$ python -q
>>> import numpy as np
>>> import numpy.linalg as la
>>> np.set_printoptions(precision=1, suppress=True, linewidth=120, legacy="1.25")
>>> K = np.load("mat.npy")
>>> K
array([[0, 0, 1],
       [0, 0, 1],
       [1, 1, 0]])
>>> round(la.eigvalsh(K).min(), 1)
-1.4
>>> W = np.array([[-1, -2, 2], [-1, -2, 0], [-1, -2, 2]])
>>> coef = np.array([1, 0, -2])
>>> act = np.maximum(K @ W + coef, 0)
>>> (act > 0).astype(int)
array([[0, 0, 0],
       [0, 0, 0],
       [0, 0, 0]])
>>> act
array([[0, 0, 0],
       [0, 0, 0],
       [0, 0, 0]])
>>> la.matrix_rank(act)
0
>>> (act > 0).mean(axis=0)
array([0., 0., 0.])
>>> W2 = np.array([[7, 0], [2, -4], [4, 2]])
>>> act @ W2
array([[0, 0],
       [0, 0],
       [0, 0]])
>>> out = np.array([[-1.3], [-0.6], [0.6], [-0.6], [0.9], [0.3], [-0.4], [0.2]])
>>> W2 = np.array([[-0.4, 0.4, 0.1, 1.2, 1.3, -0.1]])
>>> data = out @ W2
>>> data.round(1) + 0
array([[ 0.5, -0.5, -0.1, -1.6, -1.7,  0.1],
       [ 0.2, -0.2, -0.1, -0.7, -0.8,  0.1],
       [-0.2,  0.2,  0.1,  0.7,  0.8, -0.1],
       [ 0.2, -0.2, -0.1, -0.7, -0.8,  0.1],
       [-0.4,  0.4,  0.1,  1.1,  1.2, -0.1],
       [-0.1,  0.1,  0. ,  0.4,  0.4,  0. ],
       [ 0.2, -0.2,  0. , -0.5, -0.5,  0. ],
       [-0.1,  0.1,  0. ,  0.2,  0.3,  0. ]])
>>> U, sig, VT = la.svd(data)
>>> V = VT[:(sig > 1e-8).sum()]
>>> rng = np.random.default_rng(518864)
>>> vec = data[2] + 5 * data[1] + rng.integers(2) * np.eye(6)[3]
>>> vec
array([ 1. , -1. , -0.2, -1.9, -3.1,  0.2])
>>> np.round(np.diag(V.T @ V), 1) + 0
array([0. , 0. , 0. , 0.4, 0.5, 0. ])
>>> np.round(la.norm(vec - V.T @ V @ vec), 1)
0.8
>>> la.matrix_rank(np.vstack([data, vec]))
2
>>> np.round(V.T @ V, 1) + 0
array([[ 0. ,  0. ,  0. , -0.1, -0.1,  0. ],
       [ 0. ,  0. ,  0. ,  0.1,  0.1,  0. ],
       [ 0. ,  0. ,  0. ,  0. ,  0. ,  0. ],
       [-0.1,  0.1,  0. ,  0.4,  0.4,  0. ],
       [-0.1,  0.1,  0. ,  0.4,  0.5,  0. ],
       [ 0. ,  0. ,  0. ,  0. ,  0. ,  0. ]])
>>> np.allclose(V.T @ V @ vec, vec)
False
